$ python -q
>>> import numpy as np
>>> from numpy import linalg as LA
>>> np.set_printoptions(precision=3, suppress=True, linewidth=140, sign=" ")
>>> J = np.loadtxt("layer15.csv", delimiter=",")
>>> J
array([[ 0.,  2.,  0.,  0.,  0.,  0.],
       [ 1.,  0.,  2.,  0.,  0.,  0.],
       [ 2.,  0.,  2.,  0.,  0.,  0.],
       [ 0.,  0.,  0.,  3.,  2., -2.],
       [ 0.,  0.,  0.,  0., -3.,  2.],
       [ 0.,  0.,  0.,  0., -1.,  1.]])
>>> rng = np.random.default_rng(5276)
>>> A2 = J + rng.integers(-2, 3, (6, 4)) @ rng.integers(-2, 3, (4, 6))
>>> A2
array([[-3.,  1.,  9., -3.,  5., -8.],
       [-3., -4., -8.,  6., -2.,  4.],
       [-5., -1., 10.,  4.,  3., -9.],
       [ 1.,  3., -9.,  6., -2.,  5.],
       [-2., -6., 10.,  2., -1., -6.],
       [ 1.,  7., -4., -8.,  2.,  4.]])
>>> np.abs(A2 - J).sum(axis=1)
array([ 29.,  30.,  32.,  27.,  30.,  26.])
>>> A2 - J
array([[ -3.,  -1.,   9.,  -3.,   5.,  -8.],
       [ -4.,  -4., -10.,   6.,  -2.,   4.],
       [ -7.,  -1.,   8.,   4.,   3.,  -9.],
       [  1.,   3.,  -9.,   3.,  -4.,   7.],
       [ -2.,  -6.,  10.,   2.,   2.,  -8.],
       [  1.,   7.,  -4.,  -8.,   3.,   3.]])
>>> LA.matrix_rank(A2 - J, tol=1e-8)
np.int64(4)
>>> q, R = LA.qr(J)
>>> q.round(3) + 0
array([[ 0.   ,  1.   ,  0.   ,  0.   ,  0.   ,  0.   ],
       [-0.447,  0.   , -0.894,  0.   ,  0.   ,  0.   ],
       [-0.894,  0.   ,  0.447,  0.   ,  0.   ,  0.   ],
       [ 0.   ,  0.   ,  0.   ,  1.   ,  0.   ,  0.   ],
       [ 0.   ,  0.   ,  0.   ,  0.   , -0.949, -0.316],
       [ 0.   ,  0.   ,  0.   ,  0.   , -0.316,  0.949]])
>>> np.allclose(R.T @ R, J.T @ J)
True
>>> np.trace(q @ q.T)
np.float64(6.0)
>>> q.shape, R.shape
((6, 6), (6, 6))
>>> R
array([[-2.236,  0.   , -2.683,  0.   ,  0.   ,  0.   ],
       [ 0.   ,  2.   ,  0.   ,  0.   ,  0.   ,  0.   ],
       [ 0.   ,  0.   , -0.894,  0.   ,  0.   ,  0.   ],
       [ 0.   ,  0.   ,  0.   ,  3.   ,  2.   , -2.   ],
       [ 0.   ,  0.   ,  0.   ,  0.   ,  3.162, -2.214],
       [ 0.   ,  0.   ,  0.   ,  0.   ,  0.   ,  0.316]])
>>> np.abs(np.diag(R))
array([ 2.236,  2.   ,  0.894,  3.   ,  3.162,  0.316])
